$ ipython --no-banner

In [1]: import numpy as np

In [2]: np.set_printoptions(precision=1, suppress=True, linewidth=140, floatmode="fixed")

In [3]: def rnd(a):
   ...:     return np.round(a, 1) + 0
   ...: 

In [4]: M = np.load("case2.npy")

In [5]: M
Out[5]: 
array([[ 8,  2,  2,  2],
       [ 2,  5,  4,  2],
       [ 2,  4, 13,  5],
       [ 2,  2,  5,  3]])

In [6]: # symmetric

In [7]: low = np.linalg.cholesky(M)

In [8]: print(rnd(M / np.sqrt(np.outer(np.diag(M), np.diag(M)))))
[[1.0 0.3 0.2 0.4]
 [0.3 1.0 0.5 0.5]
 [0.2 0.5 1.0 0.8]
 [0.4 0.5 0.8 1.0]]

In [9]: rnd(low @ low.T)
Out[9]: 
array([[ 8.0,  2.0,  2.0,  2.0],
       [ 2.0,  5.0,  4.0,  2.0],
       [ 2.0,  4.0, 13.0,  5.0],
       [ 2.0,  2.0,  5.0,  3.0]])

In [10]: print(np.linalg.eigvalsh(M).min() > 0)
True

In [11]: print(rnd(np.prod(np.diag(low)) ** 2), rnd(np.linalg.det(M)))
304.0 304.0

In [12]: x = np.array([-3, 0, 1, -1])

In [13]: rhs = M @ x

In [14]: rhs
Out[14]: array([-24,  -4,   2,  -4])

In [15]: rnd(np.linalg.solve(M, rhs + M[:, 2]))
Out[15]: array([-3.0,  0.0,  2.0, -1.0])

In [16]: print(rnd(np.linalg.solve(M, rhs)))
[-3.0  0.0  1.0 -1.0]

In [17]: w, evecs = np.linalg.eigh(M)

In [18]: x = np.array([2, 1, 1, 1])

In [19]: np.abs(M).sum(axis=1).max(), rnd(np.abs(w).max())
Out[19]: (np.int64(24), np.float64(17.8))

In [20]: rnd(evecs * np.maximum(w, 0) @ evecs.T)
Out[20]: 
array([[ 8.0,  2.0,  2.0,  2.0],
       [ 2.0,  5.0,  4.0,  2.0],
       [ 2.0,  4.0, 13.0,  5.0],
       [ 2.0,  2.0,  5.0,  3.0]])

In [21]: hat = np.triu(np.array([[0, -2, -1, 0], [1, -3, 3, 1], [0, 3, -1, -2], [1, 1, -2, 2]]), 1) + np.eye(4)

In [22]: Y = hat @ M @ np.linalg.inv(hat)

In [23]: Y
Out[23]: 
array([[   2.0,   -8.0,    7.0,   15.0],
       [  10.0,   39.0,  -59.0, -137.0],
       [  -2.0,   -4.0,   13.0,   29.0],
       [   2.0,    6.0,  -11.0,  -25.0]])

In [24]: np.trace(Y), np.trace(M)
Out[24]: (np.float64(29.0), np.int64(29))

In [25]: data = np.array([[0, 0, 0, 1, 0],
    ...:     [0, 0, 1, 1, 0],
    ...:     [0, 1, 0, 0, 1],
    ...:     [1, 1, 0, 0, 1],
    ...:     [0, 0, 1, 1, 0]])

In [26]: data
Out[26]: 
array([[0, 0, 0, 1, 0],
       [0, 0, 1, 1, 0],
       [0, 1, 0, 0, 1],
       [1, 1, 0, 0, 1],
       [0, 0, 1, 1, 0]])

In [27]: # equal to its transpose

In [28]: rng = np.random.default_rng(679)

In [29]: z = rng.permutation(5)

In [30]: z
Out[30]: array([4, 0, 3, 2, 1])

In [31]: Y = data[z][:, z]

In [32]: np.trace(Y)
Out[32]: np.int64(0)

In [33]: rnd(np.linalg.det(Y)), rnd(np.linalg.det(data[z]))
Out[33]: (np.float64(0.0), np.float64(0.0))
